$ python -q
>>> import numpy as np
>>> np.set_printoptions(suppress=True, linewidth=200)
>>> def rd(a):
...     return np.round(a, 2) + 0
... 
>>> feats = np.load("a.npy")
>>> feats
array([[-3,  7, -3,  7, -3,  7],
       [-9,  4, -9,  4, -9,  4],
       [ 0,  2,  0,  2,  0,  2],
       [-3,  7, -3,  7, -3,  7],
       [-9,  4, -9,  4, -9,  4],
       [ 0,  2,  0,  2,  0,  2]])
>>> np.linalg.matrix_rank(feats, rtol=0.1)
np.int64(2)
>>> rd(np.linalg.norm(feats, 2) / np.linalg.norm(feats))
np.float64(0.93)
>>> [round(float(x), 2) for x in np.linalg.svd(feats, compute_uv=False)[:3]]
[28.72, 11.37, 0.0]
>>> A = np.loadtxt("mat.csv", delimiter=",")
>>> A
array([[ 11.94,  -2.1 ,  -9.5 ,  -0.98],
       [  8.72,   3.97,  -9.55,  -2.49],
       [ 10.5 ,  -3.93,  -5.58,   1.39],
       [ 12.57,   2.5 , -12.16,  -2.91],
       [ 18.76,  -5.41, -11.87,   0.9 ],
       [  9.63,   1.59,  -9.74,  -2.16],
       [  9.39,   6.09,  -8.09,  -2.22],
       [  9.95,   4.95,  -9.97,  -2.37],
       [ 16.09,   5.32, -15.14,  -3.82],
       [ 16.66,  -1.48, -13.01,  -0.74],
       [  7.1 ,  -4.01,  -6.29,  -0.2 ],
       [  9.29,  -3.02,  -8.16,  -0.7 ],
       [  5.44,  -0.39,  -6.91,  -0.99],
       [ 13.95,   2.99,  -9.05,  -1.55],
       [ 11.39,  -6.06,  -4.34,   2.43],
       [ 19.65,  -5.08, -10.24,   2.15],
       [ 17.43,  -3.92, -11.  ,   0.39],
       [  8.18,   0.78,  -6.51,  -0.93],
       [ 13.01,  -0.25, -11.01,  -1.  ],
       [ 13.69,  -4.02,  -9.31,   0.59],
       [ 10.67, -10.17,  -4.69,   2.93],
       [  9.51,  -6.65,  -5.08,   2.55],
       [ 16.74,   2.24, -14.87,  -2.11],
       [  8.28,  -4.69,  -5.76,   0.5 ],
       [ 15.83,  -9.6 ,  -8.71,   2.12],
       [  8.16,  -4.01,  -5.85,   0.95],
       [  8.19,   4.49,  -7.64,  -2.32],
       [  9.05,  -5.95,  -3.61,   2.65]])
>>> Xc = A - A.mean(axis=0)
>>> V = np.linalg.svd(Xc)[2][:2]
>>> Y = Xc - Xc @ V.T @ V
>>> rd(np.linalg.norm(Y) / np.linalg.norm(Xc))
np.float64(0.17)
>>> rd(np.diag(V.T @ V))
array([0.73, 0.77, 0.37, 0.13])
>>> rd(np.cov(Xc @ V.T, rowvar=False))
array([[27.46,  0.  ],
       [ 0.  , 19.58]])
>>> np.linalg.norm(Y, axis=1).round(6).argmax()
np.int64(13)
>>> rd((Xc @ V.T).std(axis=0))
array([5.15, 4.35])
>>> rd(Y.std(axis=0))
array([0.53, 0.5 , 0.77, 0.47])
>>> X = np.load("block0.npy")
>>> X
array([[ 89, -88,  37,  18, -64],
       [-88, 100, -32, -22,  82],
       [ 37, -32,  17,   6, -20],
       [ 18, -22,   6,   5, -19],
       [-64,  82, -20, -19,  73]])
>>> w, V = np.linalg.eigh(X)
>>> (w > 1e-8).sum(), (w < -1e-8).sum()
(np.int64(2), np.int64(0))
>>> np.unique(w.round(6) + 0, return_counts=True)[1]
array([3, 1, 1])
>>> rd(V @ np.diag(w) @ V.T)
array([[ 89., -88.,  37.,  18., -64.],
       [-88., 100., -32., -22.,  82.],
       [ 37., -32.,  17.,   6., -20.],
       [ 18., -22.,   6.,   5., -19.],
       [-64.,  82., -20., -19.,  73.]])
>>> rd(np.linalg.eigvalsh(X @ X))
array([    0.  ,     0.  ,     0.  ,   525.34, 68162.66])
>>> rd(np.linalg.svd(X, compute_uv=False))
array([261.08,  22.92,   0.  ,   0.  ,   0.  ])
>>> np.argsort(-np.linalg.norm(X, axis=0).round(6), kind="stable")[:3]
array([1, 0, 4])
>>> [round(float(x), 2) for x in np.linalg.svd(X, compute_uv=False)[:3]]
[261.08, 22.92, 0.0]
>>> rd(np.linalg.norm(X, 2) / np.linalg.norm(X))
np.float64(1.0)
>>> np.linalg.cond(X) > 100
np.True_
>>> rng = np.random.default_rng(30538)
>>> Y = X + rng.integers(-2, 3, (5, 2)) @ rng.integers(-2, 3, (2, 5))
>>> Y
array([[ 87, -89,  39,  18, -64],
       [-82, 100, -34, -23,  82],
       [ 35, -36,  23,   5, -20],
       [ 20, -21,   4,   5, -19],
       [-64,  88, -28, -17,  73]])
>>> np.linalg.matrix_rank(Y - X, tol=1e-8)
np.int64(2)
>>> Y - X
array([[-2, -1,  2,  0,  0],
       [ 6,  0, -2, -1,  0],
       [-2, -4,  6, -1,  0],
       [ 2,  1, -2,  0,  0],
       [ 0,  6, -8,  2,  0]])
>>> U, s, vt = np.linalg.svd(X)
>>> np.argmax(s[:-1] / (s[1:] + 1e-6)) + 1
np.int64(2)
>>> rd(s)
array([261.08,  22.92,   0.  ,   0.  ,   0.  ])
>>> Y = U[:, :2] @ np.diag(s[:2]) @ vt[:2]
>>> rd(Y)
array([[ 89., -88.,  37.,  18., -64.],
       [-88., 100., -32., -22.,  82.],
       [ 37., -32.,  17.,   6., -20.],
       [ 18., -22.,   6.,   5., -19.],
       [-64.,  82., -20., -19.,  73.]])
>>> rd(np.linalg.norm(X - Y) / np.linalg.norm(X))
np.float64(0.0)
>>> J = np.tanh(np.array([[1.5, -0.4],
...     [1.5, 0.5],
...     [-0.8, 0.1],
...     [0.2, -1.2],
...     [1.7, 2.2],
...     [0.2, 2.7],
...     [-0.2, -0.4],
...     [1.1, -0.3],
...     [-0.6, 0.0],
...     [2.7, -2.1],
...     [1.3, 0.6],
...     [2.1, -0.7],
...     [1.5, 0.2],
...     [0.2, -1.2],
...     [-0.2, 0.4],
...     [-1.0, -0.5],
...     [1.0, 0.6],
...     [0.1, -0.3],
...     [-1.0, 0.8],
...     [0.3, 0.4],
...     [-0.9, 0.0],
...     [1.1, 0.1],
...     [-0.5, -1.2]]) @ np.array([[-0.7, -0.6, 0.5], [0.6, 0.4, -0.8]]))
>>> rd(J)
array([[-0.86, -0.79,  0.79],
       [-0.64, -0.6 ,  0.34],
       [ 0.55,  0.48, -0.45],
       [-0.7 , -0.54,  0.79],
       [ 0.13, -0.14, -0.72],
       [ 0.9 ,  0.74, -0.97],
       [-0.1 , -0.04,  0.22],
       [-0.74, -0.65,  0.66],
       [ 0.4 ,  0.35, -0.29],
       [-1.  , -0.99,  1.  ],
       [-0.5 , -0.49,  0.17],
       [-0.96, -0.91,  0.92],
       [-0.73, -0.68,  0.53],
       [-0.7 , -0.54,  0.79],
       [ 0.36,  0.27, -0.4 ],
       [ 0.38,  0.38, -0.1 ],
       [-0.33, -0.35,  0.02],
       [-0.24, -0.18,  0.28],
       [ 0.83,  0.73, -0.81],
       [ 0.03, -0.02, -0.17],
       [ 0.56,  0.49, -0.42],
       [-0.61, -0.55,  0.44],
       [-0.35, -0.18,  0.61]])
>>> Xc = (J - J.mean(axis=0)) / J.std(axis=0)
>>> rd(Xc.std(axis=0))
array([1., 1., 1.])
>>> np.argwhere(np.abs(Xc) > 2)
array([], shape=(0, 2), dtype=int64)
>>> coef = np.linalg.lstsq(np.delete(Xc, 1, axis=1), Xc[:, 1])[0]
>>> rd(1 - np.var(Xc[:, 1] - np.delete(Xc, 1, axis=1) @ coef))
np.float64(0.99)
>>> rd(coef)
array([1.31, 0.35])
>>> x = np.array([-2, 0, 1])
>>> y = J @ x
>>> rd(np.linalg.lstsq(J, y)[0])
array([-2.,  0.,  1.])
>>> rd(np.linalg.solve(J.T @ J, J.T @ y))
array([-2.,  0.,  1.])
>>> rd(np.linalg.pinv(J) @ J)
array([[1., 0., 0.],
       [0., 1., 0.],
       [0., 0., 1.]])
>>> y = y + 0.3 * rng.normal(size=23)
>>> rd(y)
array([ 2.31,  1.23, -1.92,  1.28, -0.49, -2.49,  0.74,  2.79, -1.25,  2.9 ,  1.14,  2.82,  1.61,  2.05, -0.24, -0.46,  0.94,  0.29, -2.23, -0.23, -1.43,  1.78,  1.02])
>>> coef, *_ = np.linalg.lstsq(J, y)
>>> coef.round()
array([ 0., -2.,  1.])
>>> rd(J.T @ (y - J @ coef))
array([0., 0., 0.])
>>> [round(float(np.linalg.norm(np.linalg.solve(J.T @ J + lam * np.eye(3), J.T @ y))), 2) for lam in (0, 1, 10, 100)]
[2.56, 1.6, 1.15, 0.31]
>>> C2 = np.cov(J, rowvar=False)
>>> np.argwhere(np.triu(np.abs(np.corrcoef(J.T)) > 0.8, 1))
array([[0, 1],
       [0, 2],
       [1, 2]])
>>> rd(np.corrcoef(J[:, 1], J[:, 2])[0, 1])
np.float64(-0.89)
>>> np.argsort(-J.std(axis=0).round(6), kind="stable")
array([0, 2, 1])
>>> rd(np.median(J, axis=0))
array([-0.33, -0.18,  0.22])
>>> rd(np.linalg.eigvalsh(C2)[::-1])
array([0.94, 0.04, 0.  ])
>>> Q, V = np.linalg.qr(J[:, :1])[0], np.linalg.qr(J[:, 1:])[0]
>>> s = np.linalg.svd(Q.T @ V, compute_uv=False)
>>> rd(np.degrees(np.arccos(s.clip(0, 1))))
array([3.39])
>>> rd(np.linalg.norm(Q @ Q.T - V @ V.T, 2))
np.float64(1.0)
>>> K = np.array([[-2.0, 2.0, -4.0, 1.0],
...     [4.0, -4.0, 0.0, 4.0],
...     [3.0, -3.0, 1.0, 3.0],
...     [4.0, -4.0, 4.0, 1.0]])
>>> np.linalg.matrix_rank(K, rtol=0.1)
np.int64(2)
>>> rank = np.linalg.matrix_rank(K)
>>> rank
np.int64(3)
>>> N = np.linalg.svd(K)[2][rank:].T
>>> rd(K @ N)
array([[0.],
       [0.],
       [0.],
       [0.]])
>>> [int(np.linalg.matrix_rank(np.delete(K, i, axis=0))) for i in range(4)]
[3, 3, 2, 3]
>>> np.linalg.matrix_rank(K.T @ K), np.linalg.matrix_rank(K @ K.T)
(np.int64(3), np.int64(3))
>>> N.shape
(4, 1)
>>> Y = K / np.linalg.norm(K, axis=1, keepdims=True)
>>> C2 = Y @ Y.T
>>> (C2 - 2 * np.eye(4)).round(6).argmax(axis=1)
array([1, 2, 1, 2])
>>> rd(C2[1])
array([-0.35,  1.  ,  0.98,  0.74])
>>> (np.abs(C2) > 0.9).astype(int)
array([[1, 0, 0, 0],
       [0, 1, 1, 0],
       [0, 1, 1, 0],
       [0, 0, 0, 1]])
>>> rd(np.degrees(np.arccos(np.clip(C2[1, 0], -1, 1))))
np.float64(110.27)
>>> rd(C2)
array([[ 1.  , -0.35, -0.49, -0.89],
       [-0.35,  1.  ,  0.98,  0.74],
       [-0.49,  0.98,  1.  ,  0.84],
       [-0.89,  0.74,  0.84,  1.  ]])
>>> U, s, vt = np.linalg.svd(K)
>>> np.argmax(s[:-1] / (s[1:] + 1e-6)) + 1
np.int64(3)
>>> Y = U[:, :3] @ np.diag(s[:3]) @ vt[:3]
>>> rd(np.linalg.norm(K - Y) / np.linalg.norm(K))
np.float64(0.0)
>>> np.linalg.matrix_rank(Y)
np.int64(3)
>>> rd(Y)
array([[-2.,  2., -4.,  1.],
       [ 4., -4.,  0.,  4.],
       [ 3., -3.,  1.,  3.],
       [ 4., -4.,  4.,  1.]])
>>> M = np.load("sample19.npy")
>>> M
array([[-4.,  0.,  0.],
       [ 0.,  0.,  2.],
       [ 0.,  2.,  0.]])
>>> Y = np.linalg.invert(M)
Traceback (most recent call last):
  File "<python-input-95>", line 1, in <module>
    Y = np.linalg.invert(M)
        ^^^^^^^^^^^^^^^^
AttributeError: module 'numpy.linalg' has no attribute 'invert'
>>> Y = np.linalg.inv(M)
>>> M @ Y
array([[1., 0., 0.],
       [0., 1., 0.],
       [0., 0., 1.]])
>>> rd(np.linalg.inv(Y))
array([[-4.,  0.,  0.],
       [ 0.,  0.,  2.],
       [ 0.,  2.,  0.]])
>>> np.allclose(Y, M.T)
False
>>> (np.abs(Y) > 1e-9).astype(int)
array([[1, 0, 0],
       [0, 0, 1],
       [0, 1, 0]])
>>> w, V = np.linalg.eigh(M)
>>> x = np.array([1, 0, 1])
>>> rd(V * np.abs(w) @ V.T)
array([[4., 0., 0.],
       [0., 2., 0.],
       [0., 0., 2.]])
>>> rd(np.linalg.eigvalsh(M[1:, 1:]))
array([-2.,  2.])
>>> x @ M @ x / (x @ x), w[0], w[-1]
(np.float64(-2.0), np.float64(-4.0), np.float64(2.0))
>>> m1 = np.load("case12.npy")
>>> m1
array([[-0.6 , -0.8 ,  0.3 ],
       [ 0.37, -0.56,  0.07],
       [ 0.4 , -0.5 ,  0.1 ]])
>>> x = np.array([-3, 3, 2])
>>> y = m1 @ x
>>> rd(y)
array([ 0.  , -2.65, -2.5 ])
>>> rd(np.linalg.solve(m1, y))
array([-3.,  3.,  2.])
>>> rd(np.linalg.solve(m1, m1[:, 0]))
array([1., 0., 0.])
>>> f = np.array([2, 1, 3]) + 0.5
>>> mat = np.outer(f, f) / (f @ f)
>>> rd(mat)
array([[0.3 , 0.18, 0.42],
       [0.18, 0.11, 0.25],
       [0.42, 0.25, 0.59]])
>>> d = np.linalg.norm(A[:, None] - A[None], axis=-1)
>>> d[3].round(6).argsort(kind="stable")[:4]
array([ 3, 18, 13,  5])
>>> (d + 1e9 * np.eye(28)).round(6).argmin(axis=1)
array([18,  7, 25, 18, 16,  1, 26,  1, 22, 16, 23, 10, 17,  3, 21,  4,  4, 12,  0,  0, 21, 27,  8, 25, 15, 23,  6, 21])
>>> rd(d[:5, :5])
array([[ 0.  ,  7.04,  5.14,  5.69,  8.16],
       [ 7.04,  0.  ,  9.82,  4.9 , 14.34],
       [ 5.14,  9.82,  0.  , 10.36, 10.5 ],
       [ 5.69,  4.9 , 10.36,  0.  , 10.75],
       [ 8.16, 14.34, 10.5 , 10.75,  0.  ]])
>>> np.flatnonzero(d[3] < d.mean() / 2)
array([ 3,  5,  7, 13, 18])
